$ python -q
>>> import numpy as np
>>> import numpy.linalg as la
>>> np.set_printoptions(precision=2, suppress=True, linewidth=140)
>>> W0 = np.array([[1, 0, 0, 0, 0],
...     [0, 1, 0, 0, 0],
...     [0, 1, 1, 0, 0],
...     [0, 2, 1, 1, 0],
...     [1, 2, 2, 1, 1]])
>>> round(np.abs(la.eigvals(W0)).max(), 2)
np.float64(1.0)
>>> Q = W0.astype(float).copy()
>>> for j in range(5):
...     Q[:, j] -= Q[:, :j] @ (Q[:, :j].T @ Q[:, j])
...     Q[:, j] /= la.norm(Q[:, j])
... 
>>> Q
array([[ 0.71, -0.35, -0.4 , -0.12, -0.45],
       [ 0.  ,  0.35, -0.67, -0.48,  0.45],
       [ 0.  ,  0.35,  0.4 , -0.72, -0.45],
       [ 0.  ,  0.71, -0.27,  0.48, -0.45],
       [ 0.71,  0.35,  0.4 ,  0.12,  0.45]])
>>> np.round(Q.T @ W0, 2) + 0
array([[1.41, 1.41, 1.41, 0.71, 0.71],
       [0.  , 2.83, 1.77, 1.06, 0.35],
       [0.  , 0.  , 0.94, 0.13, 0.4 ],
       [0.  , 0.  , 0.  , 0.6 , 0.12],
       [0.  , 0.  , 0.  , 0.  , 0.45]])
>>> data = np.loadtxt("run0.csv", delimiter=",")
>>> data
array([[ -4.37,  10.31,   1.36],
       [ -1.81,   7.76,   2.79],
       [  4.92,  -1.41,   4.89],
       [ -2.5 ,   1.24,  -2.15],
       [ -2.08,  -3.9 ,  -4.81],
       [ -6.52,   6.55,  -3.54],
       [ -0.83,  -3.85,  -3.49],
       [  2.18,   2.53,   4.26],
       [  1.77,  -6.49,  -2.09],
       [ -2.33,  -1.22,  -3.42],
       [  3.59,  -0.04,   4.15],
       [  6.03,  -1.3 ,   6.35],
       [ -5.03,   3.88,  -3.46],
       [  3.48,   1.31,   4.84],
       [  6.61,  -7.83,   2.81],
       [ -3.81,   2.57,  -2.75],
       [  5.64, -10.34,   0.01],
       [  4.78,   0.04,   5.52],
       [  4.97,  -2.61,   4.23],
       [  7.03, -12.99,  -0.09],
       [  0.72,   5.22,   4.12],
       [  3.64,   0.01,   4.25],
       [  4.8 ,   0.07,   5.61],
       [  4.66,   1.18,   6.34],
       [  1.04,   1.24,   2.12],
       [ -1.23,   0.02,  -1.39],
       [  0.44,  -5.16,  -2.82]])
>>> Ac = (data - data.mean(axis=0)) / data.std(axis=0)
>>> Ac.std(axis=0)
array([1., 1., 1.])
>>> c = la.lstsq(np.delete(Ac, 1, axis=1), Ac[:, 1])[0]
>>> round(1 - np.var(Ac[:, 1] - np.delete(Ac, 1, axis=1) @ c), 2)
np.float64(1.0)
>>> c
array([-1.38,  1.11])
>>> dist = la.norm(data[:, None] - data[None], axis=-1)
>>> dist.shape
(27, 27)
>>> dist.mean(axis=1).argmax()
np.int64(19)
>>> dist[19].round(6).argsort(kind="stable")[:4]
array([19, 16, 14,  8])
>>> rng = np.random.default_rng(5209)
>>> lab = rng.permutation(3)
>>> M2 = data[:, lab] * rng.choice([-1, 1], 3)
>>> M2
array([[  4.37,  -1.36,  10.31],
       [  1.81,  -2.79,   7.76],
       [ -4.92,  -4.89,  -1.41],
       [  2.5 ,   2.15,   1.24],
       [  2.08,   4.81,  -3.9 ],
       [  6.52,   3.54,   6.55],
       [  0.83,   3.49,  -3.85],
       [ -2.18,  -4.26,   2.53],
       [ -1.77,   2.09,  -6.49],
       [  2.33,   3.42,  -1.22],
       [ -3.59,  -4.15,  -0.04],
       [ -6.03,  -6.35,  -1.3 ],
       [  5.03,   3.46,   3.88],
       [ -3.48,  -4.84,   1.31],
       [ -6.61,  -2.81,  -7.83],
       [  3.81,   2.75,   2.57],
       [ -5.64,  -0.01, -10.34],
       [ -4.78,  -5.52,   0.04],
       [ -4.97,  -4.23,  -2.61],
       [ -7.03,   0.09, -12.99],
       [ -0.72,  -4.12,   5.22],
       [ -3.64,  -4.25,   0.01],
       [ -4.8 ,  -5.61,   0.07],
       [ -4.66,  -6.34,   1.18],
       [ -1.04,  -2.12,   1.24],
       [  1.23,   1.39,   0.02],
       [ -0.44,   2.82,  -5.16]])
>>> Uu, _, VT = la.svd(data.T @ M2)
>>> lab
array([0, 2, 1])
>>> np.round(la.lstsq(data, M2)[0], 2) + 0
array([[-1.,  0.,  0.],
       [ 0.,  0.,  1.],
       [ 0., -1.,  0.]])
>>> np.round(Uu @ VT, 2) + 0
array([[-1.,  0.,  0.],
       [ 0.,  0.,  1.],
       [ 0., -1.,  0.]])
>>> proj = data @ la.solve(data.T @ data, data.T)
>>> np.diag(proj)
array([0.19, 0.1 , 0.07, 0.02, 0.17, 0.12, 0.08, 0.11, 0.08, 0.09, 0.05, 0.18, 0.06, 0.11, 0.12, 0.09, 0.16, 0.18, 0.08, 0.28, 0.09, 0.05,
       0.11, 0.21, 0.1 , 0.02, 0.07])
>>> W2 = np.array([[-5, 5, 3], [8, -2, 4], [1, 2, 1]])
>>> feats = (rng.random((27, 3)) < 0.25) @ W2
>>> feats
array([[ 8, -2,  4],
       [ 1,  2,  1],
       [-5,  5,  3],
       [-5,  5,  3],
       [-4,  7,  4],
       [ 0,  0,  0],
       [ 3,  3,  7],
       [ 0,  0,  0],
       [ 0,  0,  0],
       [ 0,  0,  0],
       [ 0,  0,  0],
       [ 0,  0,  0],
       [ 3,  3,  7],
       [ 4,  5,  8],
       [-4,  7,  4],
       [ 0,  0,  0],
       [ 0,  0,  0],
       [ 1,  2,  1],
       [ 0,  0,  0],
       [ 0,  0,  0],
       [ 8, -2,  4],
       [ 1,  2,  1],
       [ 1,  2,  1],
       [-4,  7,  4],
       [-5,  5,  3],
       [ 0,  0,  0],
       [ 0,  0,  0]])
>>> proj = feats @ la.solve(feats.T @ feats, feats.T)
>>> np.round(la.eigvalsh(proj), 2) + 0
array([0., 0., 0., 0., 0., 0., 0., 0., 0., 0., 0., 0., 0., 0., 0., 0., 0., 0., 0., 0., 0., 0., 0., 0., 1., 1., 1.])
>>> np.allclose(proj @ proj, proj)
True
>>> la.matrix_rank(np.eye(27) - proj)
np.int64(24)
>>> np.round(np.trace(proj), 2)
np.float64(3.0)
>>> proj @ feats[:, 1]
array([-2.,  2.,  5.,  5.,  7.,  0.,  3.,  0.,  0.,  0.,  0.,  0.,  3.,  5.,  7.,  0.,  0.,  2.,  0.,  0., -2.,  2.,  2.,  7.,  5.,  0.,
        0.])
>>> C2 = np.cov(feats, rowvar=False)
>>> np.corrcoef(feats.T)
array([[ 1.  , -0.64,  0.2 ],
       [-0.64,  1.  ,  0.56],
       [ 0.2 ,  0.56,  1.  ]])
>>> feats.std(axis=0)
array([3.27, 2.67, 2.44])
>>> C2.shape
(3, 3)
>>> np.argwhere(np.triu(np.abs(np.corrcoef(feats.T)) > 0.8, 1))
array([], shape=(0, 2), dtype=int64)
>>> np.median(feats, axis=0)
array([0., 0., 1.])
>>> vec = np.array([-3, 1, -3])
>>> y = feats @ vec
>>> la.solve(feats.T @ feats, feats.T @ y)
array([-3.,  1., -3.])
>>> np.round(la.pinv(feats) @ feats, 2) + 0
array([[1., 0., 0.],
       [0., 1., 0.],
       [0., 0., 1.]])
>>> y = y + 0.02 * rng.normal(size=27)
>>> y.round(2) + 0
array([-37.98,  -3.99,  10.97,  11.01,   6.95,  -0.03, -27.02,   0.  ,  -0.03,  -0.05,   0.02,  -0.02, -27.  , -31.  ,   7.  ,   0.01,
        -0.02,  -3.98,   0.  ,  -0.02, -38.  ,  -3.96,  -4.  ,   6.99,  11.01,   0.01,   0.  ])
>>> c, *_ = la.lstsq(feats, y)
>>> round(la.norm(y - feats @ c), 2)
np.float64(0.11)
>>> np.round(feats.T @ (y - feats @ c), 2) + 0
array([0., 0., 0.])
>>> [round(float(la.norm(la.solve(feats.T @ feats + lam * np.eye(3), feats.T @ y))), 2) for lam in (0, 1, 10, 100)]
[4.36, 4.32, 4.13, 3.24]
>>> c
array([-3.  ,  1.  , -3.01])
>>> c.round()
array([-3.,  1., -3.])
>>> u = np.array([-2, -3, 0])
>>> np.cross(W0[2, :3], W0[0, :3])
array([ 0,  1, -1])
>>> np.array([np.convolve(row, u, "same") for row in W0])
array([[ -3,   0,   0,   0,   0],
       [ -2,  -3,   0,   0,   0],
       [ -2,  -5,  -3,   0,   0],
       [ -4,  -8,  -5,  -3,   0],
       [ -7, -10,  -8,  -5,  -3]])
>>> np.polyval(u, W0[2])
array([ 0, -5, -5,  0,  0])
>>> Ac = feats - feats.mean(axis=0)
>>> vecs = la.svd(Ac)[2][:2]
>>> M2 = Ac - Ac @ vecs.T @ vecs
>>> round(la.norm(M2) / la.norm(Ac), 2)
np.float64(0.12)
>>> np.round(np.cov(Ac @ vecs.T, rowvar=False), 2) + 0
array([[15.44,  0.  ],
       [ 0.  ,  8.92]])
>>> np.diag(vecs.T @ vecs)
array([0.79, 0.54, 0.67])
>>> J = 2 * np.eye(3) + np.ones((3, 3))
>>> J
array([[3., 1., 1.],
       [1., 3., 1.],
       [1., 1., 3.]])
>>> Lm = la.cholesky(J)
>>> round(np.prod(np.diag(Lm)) ** 2, 2), np.round(la.det(J), 2)
(np.float64(20.0), np.float64(20.0))
>>> J / np.sqrt(np.outer(np.diag(J), np.diag(J)))
array([[1.  , 0.33, 0.33],
       [0.33, 1.  , 0.33],
       [0.33, 0.33, 1.  ]])
>>> w, vecs = la.eigh(J)
>>> vec = np.array([5, -4, 3])
>>> vecs * np.sqrt(w) @ vecs.T
array([[1.69, 0.27, 0.27],
       [0.27, 1.69, 0.27],
       [0.27, 0.27, 1.69]])
>>> vecs * np.maximum(w, 0) @ vecs.T
array([[3., 1., 1.],
       [1., 3., 1.],
       [1., 1., 3.]])
>>> w, vecs = la.eig(J)
>>> np.sort(la.eigvals(J.T))
array([2., 2., 5.])
>>> np.sort(la.eigvals(J @ J))
array([ 4.,  4., 25.])
>>> w
array([2., 5., 2.])
>>> np.sort(la.eigvals(la.inv(J)))
array([0.2, 0.5, 0.5])
>>> np.round(J @ vecs[:, 0] - w[0] * vecs[:, 0], 2) + 0
array([0., 0., 0.])
>>> M = np.load("test11.npy")
>>> M
array([[ -1.89,  -1.  , -10.07],
       [  1.94,   0.99,   2.17],
       [ -7.78,  -4.07,  -9.9 ],
       [ -9.99,  -5.07,  -4.09],
       [ -5.89,  -2.87,  -6.01]])
>>> proj = M @ la.solve(M.T @ M, M.T)
>>> np.diag(proj)
array([0.71, 0.02, 0.7 , 0.71, 0.86])
>>> proj @ M[:, 2]
array([-10.07,   2.17,  -9.9 ,  -4.09,  -6.01])
>>> np.round(np.trace(proj), 2)
np.float64(3.0)
>>> M2 = np.c_[M[:, :2] @ np.array([[-2, -2], [-5, 1]]), np.array([2, 3, -2, 5, 1])]
>>> M2
array([[ 8.78,  2.78,  2.  ],
       [-8.83, -2.89,  3.  ],
       [35.91, 11.49, -2.  ],
       [45.33, 14.91,  5.  ],
       [26.13,  8.91,  1.  ]])
>>> np.round(la.norm(M2 - M @ la.lstsq(M, M2)[0], axis=0), 2) + 0
array([0.  , 0.  , 5.58])
>>> la.matrix_rank(M2)
np.int64(3)
>>> np.round(la.lstsq(M, M2[:, 0])[0], 2) + 0
array([-2., -5.,  0.])
>>> la.norm(la.qr(M)[0].T @ M2, axis=0) ** 2 / ((M2 ** 2).sum(axis=0) + 1e-12)
array([1.  , 1.  , 0.28])
>>> vec = np.array([-1, 2, -2])
>>> a = np.maximum(M @ vec, 0)
>>> np.tanh(M @ vec)
array([ 1., -1.,  1.,  1.,  1.])
>>> M.T @ a
array([-341.  , -174.79, -500.14])
>>> M * (a > 1e-9)[:, None]
array([[ -1.89,  -1.  , -10.07],
       [  0.  ,   0.  ,   0.  ],
       [ -7.78,  -4.07,  -9.9 ],
       [ -9.99,  -5.07,  -4.09],
       [ -5.89,  -2.87,  -6.01]])
>>> a
array([20.03,  0.  , 19.44,  8.03, 12.17])
>>> np.flatnonzero(a > 1e-9)
array([0, 2, 3, 4])
>>> round(la.norm(M, 2) / la.norm(M), 2)
np.float64(0.94)
>>> np.abs(la.svd(M)[2][-1])
array([0.45, 0.89, 0.01])
>>> np.argsort(-la.norm(M, axis=0).round(6), kind="stable")[:3]
array([2, 0, 1])
>>> la.matrix_rank(M, rtol=0.1)
np.int64(2)
>>> vec = np.array([0, -2, 2])
>>> y = M @ vec
>>> np.round(la.solve(M.T @ M, M.T @ y), 2) + 0
array([ 0., -2.,  2.])
>>> y
array([-18.14,   2.36, -11.66,   1.96,  -6.28])
>>> np.round(la.lstsq(M, y)[0], 2) + 0
array([ 0., -2.,  2.])
>>> y = y + 0.3 * rng.normal(size=5)
>>> y
array([-18.02,   2.67, -11.78,   2.37,  -6.47])
>>> c, *_ = la.lstsq(M, y)
>>> [round(float(la.norm(la.solve(M.T @ M + lam * np.eye(3), M.T @ y))), 2) for lam in (0, 1, 10, 100)]
[3.36, 2.17, 1.92, 0.99]
>>> np.round(M.T @ (y - M @ c), 2) + 0
array([0., 0., 0.])
>>> c
array([ 0.31, -2.66,  2.02])
